% python3 -q
>>> import numpy as np
>>> from numpy import linalg as LA
>>> np.set_printoptions(precision=2, suppress=True, linewidth=160)
>>> data = np.loadtxt("test9.csv", delimiter=",")
>>> data.round(2) + 0
array([[-22.44,  -7.48,   7.24, -12.72,  -4.86, -12.96],
       [-10.9 ,  -2.07,   3.14,  -4.81,  -2.58,  -6.56],
       [ -6.6 ,  -0.57,   1.44,  -2.18,  -1.72,  -4.25],
       [ -3.75,   0.04,   0.33,  -0.75,  -1.11,  -2.71],
       [ -1.42,   0.09,  -0.25,  -0.07,  -0.51,  -1.24],
       [ -1.33,   0.08,  -0.25,  -0.06,  -0.48,  -1.17],
       [ -0.31,   0.01,  -0.11,   0.  ,  -0.12,  -0.31],
       [ -0.3 ,   0.01,  -0.11,   0.  ,  -0.12,  -0.29],
       [  0.42,   0.01,   0.19,   0.  ,   0.17,   0.43],
       [  0.57,   0.03,   0.27,   0.  ,   0.24,   0.6 ],
       [  1.74,   0.27,   0.99,   0.09,   0.74,   1.9 ],
       [  2.44,   0.52,   1.45,   0.2 ,   1.03,   2.69],
       [  3.44,   0.97,   2.13,   0.42,   1.46,   3.85],
       [  4.35,   1.43,   2.72,   0.69,   1.83,   4.87],
       [  5.12,   1.87,   3.21,   0.94,   2.14,   5.73],
       [  6.25,   2.55,   3.9 ,   1.36,   2.58,   6.98],
       [ 19.23,  11.63,  10.34,   7.83,   7.26,  20.41],
       [ 26.53,  17.1 ,  13.28,  12.05,   9.72,  27.57],
       [ 32.89,  21.93,  15.62,  15.86,  11.8 ,  33.67],
       [ 35.54,  23.96,  16.55,  17.48,  12.66,  36.19],
       [ 42.89,  29.6 ,  19.01,  22.05,  15.02,  43.11],
       [ 43.43,  30.02,  19.18,  22.38,  15.19,  43.61]])
>>> Ac = data - data.mean(axis=0)
>>> evecs = LA.svd(Ac)[2][:3]
>>> B = Ac - Ac @ evecs.T @ evecs
>>> np.diag(evecs.T @ evecs)
array([0.63, 0.67, 0.74, 0.44, 0.07, 0.44])
>>> print(np.abs(np.diag(LA.qr(data)[1])) > 1e-9)
[ True  True  True False False False]
>>> np.unique(data.round(6), axis=0).shape
(22, 6)
>>> print(np.allclose(data[:-1].T @ LA.lstsq(data[:-1].T, data[-1])[0], data[-1]))
True
>>> print(np.round(data @ LA.pinv(data) @ data, 2) + 0)
[[-22.44  -7.48   7.24 -12.72  -4.86 -12.96]
 [-10.9   -2.07   3.14  -4.81  -2.58  -6.56]
 [ -6.6   -0.57   1.44  -2.18  -1.72  -4.25]
 [ -3.75   0.04   0.33  -0.75  -1.11  -2.71]
 [ -1.42   0.09  -0.25  -0.07  -0.51  -1.24]
 [ -1.33   0.08  -0.25  -0.06  -0.48  -1.17]
 [ -0.31   0.01  -0.11   0.    -0.12  -0.31]
 [ -0.3    0.01  -0.11   0.    -0.12  -0.29]
 [  0.42   0.01   0.19   0.     0.17   0.43]
 [  0.57   0.03   0.27   0.     0.24   0.6 ]
 [  1.74   0.27   0.99   0.09   0.74   1.9 ]
 [  2.44   0.52   1.45   0.2    1.03   2.69]
 [  3.44   0.97   2.13   0.42   1.46   3.85]
 [  4.35   1.43   2.72   0.69   1.83   4.87]
 [  5.12   1.87   3.21   0.94   2.14   5.73]
 [  6.25   2.55   3.9    1.36   2.58   6.98]
 [ 19.23  11.63  10.34   7.83   7.26  20.41]
 [ 26.53  17.1   13.28  12.05   9.72  27.57]
 [ 32.89  21.93  15.62  15.86  11.8   33.67]
 [ 35.54  23.96  16.55  17.48  12.66  36.19]
 [ 42.89  29.6   19.01  22.05  15.02  43.11]
 [ 43.43  30.02  19.18  22.38  15.19  43.61]]
>>> lab = data[:, 5] > np.median(data[:, 5])
>>> r0 = data[lab].mean(axis=0) - data[~lab].mean(axis=0)
>>> lab.astype(int)
array([0, 0, 0, 0, 0, 0, 0, 0, 0, 0, 0, 1, 1, 1, 1, 1, 1, 1, 1, 1, 1, 1])
>>> r0
array([24.22, 13.74,  8.59, 11.07,  8.28, 23.2 ])
>>> ((data - data.mean(axis=0)) @ r0 > 0).astype(int)
array([0, 0, 0, 0, 0, 0, 0, 0, 0, 0, 0, 0, 0, 0, 0, 0, 1, 1, 1, 1, 1, 1])
>>> np.round((((data - data.mean(axis=0)) @ r0 > 0) == lab).mean(), 2)
np.float64(0.77)
>>> print(np.argsort(-np.abs(r0).round(6), kind="stable"))
[0 5 1 3 2 4]
>>> cov = data.T @ data
>>> (data @ data.T).shape
(22, 22)
>>> np.allclose(cov, cov.T)
True
>>> LA.matrix_rank(cov)
np.int64(3)
>>> Uu, sigma, vt = LA.svd(data)
>>> evecs = vt[:(sigma > 1e-8).sum()]
>>> rng = np.random.default_rng(9036)
>>> x0 = data[20] + 2 * data[15] + rng.integers(2) * np.eye(6)[3]
>>> x0
array([55.4 , 34.7 , 26.81, 24.77, 20.18, 57.07])
>>> round(LA.norm(x0 - evecs.T @ evecs @ x0), 2)
np.float64(0.0)
>>> K = np.load("data.npy")
>>> K
array([[-0.91, -1.14, -0.6 , -0.03,  0.1 , -0.22],
       [ 1.18, -1.16,  0.  , -0.64,  0.36, -2.13],
       [ 0.02, -0.26,  1.14,  0.11,  1.78, -0.33],
       [-1.06,  2.  , -0.08, -0.82, -2.08,  2.48],
       [ 0.88,  0.92, -1.33, -1.11,  0.54, -1.  ],
       [-1.65, -0.36,  1.35,  0.85, -1.03, -2.15]])
>>> x0 = np.array([2, 1, 1, 0, 2, 1])
>>> y = K @ x0
>>> c, lr = np.zeros(6), 1 / LA.norm(K, 2) ** 2
>>> for i in range(15):
...     c -= lr * K.T @ (K @ c - y)
...     if i % 5 == 0: print(i, round(LA.norm(K @ c - y), 2))
... 
0 5.67
5 1.79
10 0.91
>>> np.round(LA.cond(K), 2)
np.float64(5.98)
